$ python3 -q
>>> import numpy as np
>>> np.set_printoptions(precision=3, suppress=True, linewidth=140)
>>> def tidy(a):
...     return np.round(a, 3) + 0
... 
>>> mat = np.loadtxt("dump.csv", delimiter=",")
>>> tidy(mat)
array([[-15.078,  10.874,   7.377],
       [-13.909,  12.435,   7.206],
       [-12.369, -15.593,   1.966],
       [-16.664, -10.118,   4.463],
       [  0.239,  19.741,   3.202],
       [ -9.893,  16.181,   6.348],
       [ 18.663,   3.437,  -6.315],
       [-18.617,  -3.813,   6.235],
       [  8.904, -16.841,  -6.093],
       [-18.248,  -5.81 ,   5.766],
       [  1.526,  19.754,   2.729],
       [-15.964,   9.455,   7.467],
       [-10.808, -16.786,   1.191],
       [  4.22 ,  19.477,   1.689],
       [ 18.786,   1.695,  -6.65 ],
       [  4.386,  19.446,   1.622],
       [ 14.894,  12.923,  -3.343],
       [-18.207,  -5.979,   5.723],
       [-15.441,  10.321,   7.419],
       [ 16.028,  -9.341,  -7.472],
       [ 18.321,  -3.301,  -7.311],
       [-16.58 ,   8.295,   7.502],
       [ 14.888, -11.148,  -7.352]])
>>> dist = np.linalg.norm(mat[:, None] - mat[None], axis=-1)
>>> np.linalg.matrix_rank(dist ** 2)
np.int64(3)
>>> print(np.flatnonzero(dist[22] < dist.mean() / 2))
[ 8 19 20 22]
>>> tidy(np.linalg.norm(mat, axis=1))
array([20., 20., 20., 20., 20., 20., 20., 20., 20., 20., 20., 20., 20., 20., 20., 20., 20., 20., 20., 20., 20., 20., 20.])
>>> W1 = np.array([[1, 0, -2, 7, 1], [1, -8, -1, 2, 1], [-9, -7, 8, 4, 5]])
>>> coef = np.array([-3, -1, -1, 3, 0])
>>> act = np.maximum(mat @ W1 + coef, 0)
>>> (act > 0).astype(int)
array([[0, 0, 1, 0, 1],
       [0, 0, 1, 0, 1],
       [0, 1, 1, 0, 0],
       [0, 1, 1, 0, 0],
       [0, 0, 1, 1, 1],
       [0, 0, 1, 0, 1],
       [1, 1, 0, 1, 0],
       [0, 0, 1, 0, 1],
       [1, 1, 0, 1, 0],
       [0, 1, 1, 0, 1],
       [0, 0, 0, 1, 1],
       [0, 0, 1, 0, 1],
       [0, 1, 1, 0, 0],
       [1, 0, 0, 1, 1],
       [1, 1, 0, 1, 0],
       [1, 0, 0, 1, 1],
       [1, 0, 0, 1, 1],
       [0, 1, 1, 0, 1],
       [0, 0, 1, 0, 1],
       [1, 1, 0, 1, 0],
       [1, 1, 0, 1, 0],
       [0, 0, 1, 0, 1],
       [1, 1, 0, 1, 0]])
>>> tidy((act > 0).mean(axis=0))
array([0.391, 0.478, 0.565, 0.478, 0.609])
>>> basis = np.array([[0, 1, 2], [3, 2, 2], [3, 2, 1], [0, 2, 0], [0, 1, 1]])
>>> (act @ basis).round(6).argmax(axis=1)
array([0, 0, 0, 0, 1, 0, 1, 0, 0, 0, 1, 0, 0, 1, 1, 1, 1, 0, 0, 1, 1, 0, 1])
>>> r0, r1 = mat[18], mat[8]
>>> r0 @ r0
np.float64(400.0)
>>> p = (r0 @ r1) / (r0 @ r0) * r0
>>> tidy(p)
array([13.762, -9.199, -6.612])
>>> np.linalg.matrix_rank(np.outer(r0, r1))
np.int64(1)
>>> tidy((r1 - p) @ r0)
np.float64(0.0)
>>> print(tidy(np.outer(r0, r1)))
[[-137.484  260.037   94.078]
 [  91.899 -173.818  -62.885]
 [  66.055 -124.936  -45.2  ]]
